In [1]: import numpy as np

In [2]: from numpy import linalg as LA

In [3]: np.set_printoptions(precision=2, suppress=True, linewidth=200)

In [4]: arr = np.array([[-1, -1, -1, -1, -1],
   ...:     [-1, -2, -2, -2, -2],
   ...:     [-1, -2, -3, -3, -3],
   ...:     [-1, -2, -3, -4, -4],
   ...:     [-1, -2, -3, -4, -5]])

In [5]: proj = np.triu(np.array([[3, 2, 1, 3, 1],
   ...:     [3, 3, 1, 3, 1],
   ...:     [3, 0, 2, 0, 3],
   ...:     [1, 3, 1, 0, 0],
   ...:     [3, 2, 2, 0, 0]]), 1) + np.eye(5)

In [6]: B = proj @ arr @ LA.inv(proj)

In [7]: B
Out[7]: 
array([[ -8.,   1., -13.,  -3.,  21.],
       [ -6.,   0., -11.,  -3.,  17.],
       [ -4.,   0.,  -8.,  -3.,  10.],
       [ -1.,   0.,  -2.,  -1.,   3.],
       [ -1.,   0.,  -2.,  -1.,   2.]])

In [8]: np.poly(B)
Out[8]: array([ 1., 15., 35., 28.,  9.,  1.])

In [9]: proj @ arr - arr @ proj
Out[9]: 
array([[ -7., -12., -17., -17., -19.],
       [ -5.,  -8., -12., -10., -11.],
       [ -3.,  -4.,  -6.,  -3.,  -3.],
       [  0.,   2.,   3.,   9.,  12.],
       [  0.,   2.,   3.,   9.,  12.]])

In [10]: LA.matrix_rank(B)
Out[10]: np.int64(5)

In [11]: vec = np.array([1, -1, -1, 2, -1])

In [12]: y = arr @ vec

In [13]: b, lr = np.zeros(5), 1 / LA.norm(arr, 2) ** 2

In [14]: for i in range(12):
    ...:     b -= lr * arr.T @ (arr @ b - y)
    ...:     if i % 2 == 0: print(i, round(LA.norm(arr @ b - y), 2))
    ...: 
0 1.05
2 1.04
4 1.04
6 1.03
8 1.03
10 1.02

In [15]: b
Out[15]: array([-0.03, -0.07, -0.07, -0.04, -0.06])

In [16]: rng = np.random.default_rng(5685)

In [17]: idx = rng.permutation(5)

In [18]: idx
Out[18]: array([1, 3, 4, 0, 2])

In [19]: B = arr[idx][:, idx]

In [20]: np.sort(np.abs(LA.eigvals(B)))
Out[20]: array([ 0.27,  0.35,  0.58,  1.45, 12.34])

In [21]: round(LA.det(B), 2), round(LA.det(arr[idx]), 2)
Out[21]: (np.float64(-1.0), np.float64(1.0))

In [22]: evals, vecs = LA.eig(arr)

In [23]: np.sort(LA.eigvals(arr.T))
Out[23]: array([-12.34,  -1.45,  -0.58,  -0.35,  -0.27])

In [24]: M = np.loadtxt("sample17.csv", delimiter=",")

In [25]: M
Out[25]: 
array([[-3.,  3., -1., -2., -2., -3.,  3.,  0., -3.,  1.],
       [ 3., -3.,  3., -1., -2., -2., -3.,  3.,  0., -3.],
       [-1.,  3., -3.,  3., -1., -2., -2., -3.,  3.,  0.],
       [-2., -1.,  3., -3.,  3., -1., -2., -2., -3.,  3.],
       [-2., -2., -1.,  3., -3.,  3., -1., -2., -2., -3.],
       [-3., -2., -2., -1.,  3., -3.,  3., -1., -2., -2.],
       [ 3., -3., -2., -2., -1.,  3., -3.,  3., -1., -2.],
       [ 0.,  3., -3., -2., -2., -1.,  3., -3.,  3., -1.],
       [-3.,  0.,  3., -3., -2., -2., -1.,  3., -3.,  3.],
       [ 1., -3.,  0.,  3., -3., -2., -2., -1.,  3., -3.]])

In [26]: np.sort(np.abs(LA.eigvals(M)))
Out[26]: array([ 0.95,  2.12,  3.63,  4.39,  6.54,  7.07,  7.58,  7.67, 12.47, 13.03])

In [27]: assert M == M.T
ValueError: The truth value of an array with more than one element is ambiguous. Use a.any() or a.all()


In [28]: B = LA.inv(M)

In [29]: np.round(LA.slogdet(M)[0], 2)
Out[29]: np.float64(1.0)

In [30]: (np.abs(B) > 1e-9).astype(int)
Out[30]: 
array([[1, 1, 1, 1, 1, 1, 1, 1, 1, 1],
       [1, 1, 1, 1, 1, 1, 1, 1, 1, 1],
       [1, 1, 1, 1, 1, 1, 1, 1, 1, 1],
       [1, 1, 1, 1, 1, 1, 1, 1, 1, 1],
       [1, 1, 1, 1, 1, 1, 1, 1, 1, 1],
       [1, 1, 1, 1, 1, 1, 1, 1, 1, 1],
       [1, 1, 1, 1, 1, 1, 1, 1, 1, 1],
       [1, 1, 1, 1, 1, 1, 1, 1, 1, 1],
       [1, 1, 1, 1, 1, 1, 1, 1, 1, 1],
       [1, 1, 1, 1, 1, 1, 1, 1, 1, 1]])

In [31]: print(M - M[0])
[[ 0.  0.  0.  0.  0.  0.  0.  0.  0.  0.]
 [ 6. -6.  4.  1.  0.  1. -6.  3.  3. -4.]
 [ 2.  0. -2.  5.  1.  1. -5. -3.  6. -1.]
 [ 1. -4.  4. -1.  5.  2. -5. -2.  0.  2.]
 [ 1. -5.  0.  5. -1.  6. -4. -2.  1. -4.]
 [ 0. -5. -1.  1.  5.  0.  0. -1.  1. -3.]
 [ 6. -6. -1.  0.  1.  6. -6.  3.  2. -3.]
 [ 3.  0. -2.  0.  0.  2.  0. -3.  6. -2.]
 [ 0. -3.  4. -1.  0.  1. -4.  3.  0.  2.]
 [ 4. -6.  1.  5. -1.  1. -5. -1.  6. -4.]]

In [32]: LA.rank(M)
AttributeError: module 'numpy.linalg' has no attribute 'rank'


In [33]: M[10]
IndexError: index 10 is out of bounds for axis 0 with size 10


In [34]: vec = np.array([-2, 3, 2, -2, 1, -1, 0, 1, 1, -1])

In [35]: M * vec
Out[35]: 
array([[ 6.,  9., -2.,  4., -2.,  3.,  0.,  0., -3., -1.],
       [-6., -9.,  6.,  2., -2.,  2., -0.,  3.,  0.,  3.],
       [ 2.,  9., -6., -6., -1.,  2., -0., -3.,  3., -0.],
       [ 4., -3.,  6.,  6.,  3.,  1., -0., -2., -3., -3.],
       [ 4., -6., -2., -6., -3., -3., -0., -2., -2.,  3.],
       [ 6., -6., -4.,  2.,  3.,  3.,  0., -1., -2.,  2.],
       [-6., -9., -4.,  4., -1., -3., -0.,  3., -1.,  2.],
       [-0.,  9., -6.,  4., -2.,  1.,  0., -3.,  3.,  1.],
       [ 6.,  0.,  6.,  6., -2.,  2., -0.,  3., -3., -3.],
       [-2., -9.,  0., -6., -3.,  2., -0., -1.,  3.,  3.]])

In [36]: print(LA.norm(M @ vec) <= LA.norm(M, 2) * LA.norm(vec) + 1e-9)
True

In [37]: np.sign((M @ vec).round(6))
Out[37]: array([ 1., -1.,  0.,  1., -1.,  1., -1.,  1.,  1., -1.])

In [38]: J = np.load("x.npy")

In [39]: print(J)
[[-4.  2.  0.  0.  0.  0.  0.]
 [ 2. -1.  2.  0.  0.  0.  0.]
 [ 0.  2. -4.  2.  0.  0.  0.]
 [ 0.  0.  2. -7.  2.  0.  0.]
 [ 0.  0.  0.  2. -6.  2.  0.]
 [ 0.  0.  0.  0.  2.  9.  2.]
 [ 0.  0.  0.  0.  0.  2.  3.]]

In [40]: u = np.array([2, 3, 7, -2, -2, -9, 1])

In [41]: B = J + np.outer(u, np.eye(7)[4])

In [42]: print(np.round(LA.det(B) / LA.det(J), 2), round(1 + LA.solve(J, u)[4], 2))
1.2 1.2

In [43]: LA.matrix_rank(LA.inv(B) - LA.inv(J), tol=1e-8)
Out[43]: np.int64(1)

In [44]: LA.matrix_rank(B - J)
Out[44]: np.int64(1)

In [45]: B = J + rng.integers(-2, 3, (7, 6)) @ rng.integers(-2, 3, (6, 7))

In [46]: B
Out[46]: 
array([[-10.,  -4.,   5.,  -2.,  -9.,  11.,  -4.],
       [ -3.,   2.,   5.,   4.,  -4.,   5.,   0.],
       [ -1.,  -3.,  -4.,   4.,  -5.,   8.,  -5.],
       [ -5.,   7.,   2.,  -5.,   4.,  -4.,   3.],
       [  5.,  -7.,   1.,  -2.,  -5.,   0.,  -1.],
       [  1.,  -5.,   5.,  -8.,  -2.,  13.,   2.],
       [ -1.,   7.,  -3.,  12.,  -2.,   8.,  -3.]])

In [47]: LA.matrix_rank(B - J, tol=1e-8)
Out[47]: np.int64(6)

In [48]: np.abs(B - J).sum(axis=1)
Out[48]: array([43., 24., 26., 23., 21., 27., 37.])

In [49]: np.round(LA.svd(B - J, compute_uv=False), 2) + 0
Out[49]: array([23.98, 21.61, 11.39,  3.77,  2.23,  1.53,  0.  ])

In [50]: B - J
Out[50]: 
array([[-6., -6.,  5., -2., -9., 11., -4.],
       [-5.,  3.,  3.,  4., -4.,  5.,  0.],
       [-1., -5.,  0.,  2., -5.,  8., -5.],
       [-5.,  7.,  0.,  2.,  2., -4.,  3.],
       [ 5., -7.,  1., -4.,  1., -2., -1.],
       [ 1., -5.,  5., -8., -4.,  4.,  0.],
       [-1.,  7., -3., 12., -2.,  6., -6.]])

In [51]: u = np.array([6, 8, 5, -5, 1, 4])

In [52]: A = np.outer(rng.normal(size=20), u) + 0.05 * rng.normal(size=(20, 6))

In [53]: A
Out[53]: 
array([[ -5.87,  -7.83,  -4.92,   4.83,  -0.92,  -3.92],
       [  8.21,  11.04,   6.97,  -6.87,   1.4 ,   5.57],
       [  0.22,   0.27,   0.08,  -0.26,  -0.03,   0.13],
       [-16.48, -22.02, -13.75,  13.64,  -2.72, -10.85],
       [  5.36,   7.06,   4.47,  -4.5 ,   0.9 ,   3.55],
       [ -7.15,  -9.49,  -5.95,   6.  ,  -1.11,  -4.83],
       [ -4.29,  -5.8 ,  -3.61,   3.55,  -0.67,  -2.82],
       [  5.72,   7.6 ,   4.74,  -4.76,   0.99,   3.83],
       [ -3.35,  -4.54,  -2.78,   2.78,  -0.67,  -2.21],
       [  6.28,   8.25,   5.23,  -5.14,   1.05,   4.15],
       [  0.55,   0.75,   0.48,  -0.48,   0.12,   0.41],
       [ -9.18, -12.1 ,  -7.57,   7.58,  -1.5 ,  -6.02],
       [  2.16,   2.85,   1.79,  -1.84,   0.37,   1.42],
       [  1.65,   2.2 ,   1.35,  -1.35,   0.31,   1.06],
       [ -2.15,  -3.  ,  -1.76,   1.88,  -0.41,  -1.48],
       [  7.81,  10.39,   6.53,  -6.5 ,   1.25,   5.16],
       [ -4.66,  -6.08,  -3.8 ,   3.83,  -0.83,  -3.03],
       [  5.1 ,   6.95,   4.3 ,  -4.3 ,   0.89,   3.49],
       [  3.83,   5.33,   3.28,  -3.29,   0.66,   2.65],
       [-11.55, -15.56,  -9.68,   9.66,  -1.98,  -7.79]])

In [54]: D = LA.norm(A[:, None] - A[None], axis=-1)

In [55]: (D + 1e9 * np.eye(20)).round(6).argmin(axis=1)
Out[55]: array([16, 15, 10, 19, 17,  0, 16,  4,  6,  7,  2,  5, 13, 12,  8,  1,  6,  4, 17, 11])

In [56]: vec = np.array([1, 0, -2, 3, -1, -2])

In [57]: h = np.maximum(A @ vec, 0)

In [58]: print(h)
[27.21  0.    0.   76.36  0.   33.51 19.88  0.   15.63  0.    0.   42.25  0.    0.   10.38  0.   21.31  0.    0.   54.35]

In [59]: t3 = np.stack([J, -3 * J, J[::-1]])

In [60]: LA.norm(t3, axis=(1, 2))
Out[60]: array([16., 48., 16.])

In [61]: (t3 @ J.T).shape
Out[61]: (3, 7, 7)

In [62]: LA.matrix_rank(t3)
Out[62]: array([7, 7, 7])

In [63]: np.einsum("bij,cij->bc", t3, t3)
Out[63]: 
array([[ 256., -768.,   65.],
       [-768., 2304., -195.],
       [  65., -195.,  256.]])

In [64]: Xs = (A - A.mean(axis=0)) / A.std(axis=0)

In [65]: print(Xs.std(axis=0))
[1. 1. 1. 1. 1. 1.]

In [66]: np.argwhere(np.abs(Xs) > 2)
Out[66]: 
array([[3, 0],
       [3, 1],
       [3, 2],
       [3, 3],
       [3, 4],
       [3, 5]])

In [67]: b = LA.lstsq(np.delete(Xs, 5, axis=1), Xs[:, 5])[0]

In [68]: b
Out[68]: array([-0.67, -0.18,  0.81, -1.01,  0.03])

In [69]: np.abs(b).argmax()
Out[69]: np.int64(3)

In [70]: np.round(1 - np.var(Xs[:, 5] - np.delete(Xs, 5, axis=1) @ b), 2)
Out[70]: np.float64(1.0)

In [71]: E = np.load("m.npy")

In [72]: E
Out[72]: 
array([[-0.62, -0.16,  1.11, -0.89,  0.34,  1.55, -1.24],
       [ 1.54,  1.52,  1.23,  1.63,  0.82, -0.25,  0.68],
       [ 0.08,  0.32,  0.92, -0.04,  0.4 ,  0.76, -0.48],
       [ 0.22,  0.59,  1.5 ,  0.04,  0.67,  1.16, -0.7 ],
       [-1.78, -1.03,  1.16, -2.26,  0.13,  2.62, -2.34],
       [-1.3 , -0.85,  0.5 , -1.6 , -0.05,  1.6 , -1.5 ]])

In [73]: LA.norm(E, axis=1)
Out[73]: array([2.55, 3.17, 1.39, 2.22, 4.8 , 3.17])

In [74]: print(round(LA.norm(E, "nuc"), 2))
10.17

In [75]: round(float(LA.norm(E[2], 1)), 2), round(float(LA.norm(E[2], np.inf)), 2)
Out[75]: (3.0, 0.92)

In [76]: round(float(E[2] @ E[3]), 2)
Out[76]: 3.07

In [77]: LA.cond(E) > 100
Out[77]: np.True_

In [78]: np.argsort(-LA.norm(E, axis=0).round(6), kind="stable")[:3]
Out[78]: array([5, 3, 6])

In [79]: B = np.array([[1, 1], [1, -1]])

In [80]: X = np.kron(B, np.kron(B, B))[rng.permutation(8)][:5]

In [81]: X
Out[81]: 
array([[ 1, -1,  1, -1,  1, -1,  1, -1],
       [ 1,  1, -1, -1, -1, -1,  1,  1],
       [ 1,  1, -1, -1,  1,  1, -1, -1],
       [ 1, -1, -1,  1,  1, -1, -1,  1],
       [ 1,  1,  1,  1, -1, -1, -1, -1]])

In [82]: u = np.array([-1, -1, -3])

In [83]: np.correlate(X[4], X[0], "full")
Out[83]: array([-1,  0, -1,  0,  1,  0,  1,  0,  1,  0,  1,  0, -1,  0, -1])

In [84]: np.polyval(u, X[4])
Out[84]: array([-5, -5, -5, -5, -3, -3, -3, -3])

In [85]: LA.svd(X, compute_uv=False)
Out[85]: array([2.83, 2.83, 2.83, 2.83, 2.83])

In [86]: X[5]
IndexError: index 5 is out of bounds for axis 0 with size 5


In [87]: np.count_nonzero(X)
Out[87]: np.int64(40)

In [88]: print(np.abs(X).max())
1

In [89]: print(X - X[0])
[[ 0  0  0  0  0  0  0  0]
 [ 0  2 -2  0 -2  0  0  2]
 [ 0  2 -2  0  0  2 -2  0]
 [ 0  0 -2  2  0  0 -2  2]
 [ 0  2  0  2 -2  0 -2  0]]

In [90]: X.sum(axis=0)
Out[90]: array([ 5,  1, -1, -1,  1, -3, -1, -1])

In [91]: X.sum(axis=1)
Out[91]: array([0, 0, 0, 0, 0])

In [92]: def softmax(z):
    ...:     e = np.exp(z - z.max(axis=-1, keepdims=True))
    ...:     return e / e.sum(axis=-1, keepdims=True)
    ...: 

In [93]: np.round(softmax(10 * X[0]), 2) + 0
Out[93]: array([0.25, 0.  , 0.25, 0.  , 0.25, 0.  , 0.25, 0.  ])

In [94]: softmax(X).sum(axis=1)
Out[94]: array([1., 1., 1., 1., 1.])

In [95]: softmax(X[0] + -1)
Out[95]: array([0.22, 0.03, 0.22, 0.03, 0.22, 0.03, 0.22, 0.03])

In [96]: att = X @ X.T / np.sqrt(8)

In [97]: softmax(att)[0] @ X
Out[97]: array([ 1.  , -0.71,  0.71, -0.81,  0.81, -0.9 ,  0.71, -0.81])

In [98]: print(softmax(att))
[[0.81 0.05 0.05 0.05 0.05]
 [0.05 0.81 0.05 0.05 0.05]
 [0.05 0.05 0.81 0.05 0.05]
 [0.05 0.05 0.05 0.81 0.05]
 [0.05 0.05 0.05 0.05 0.81]]
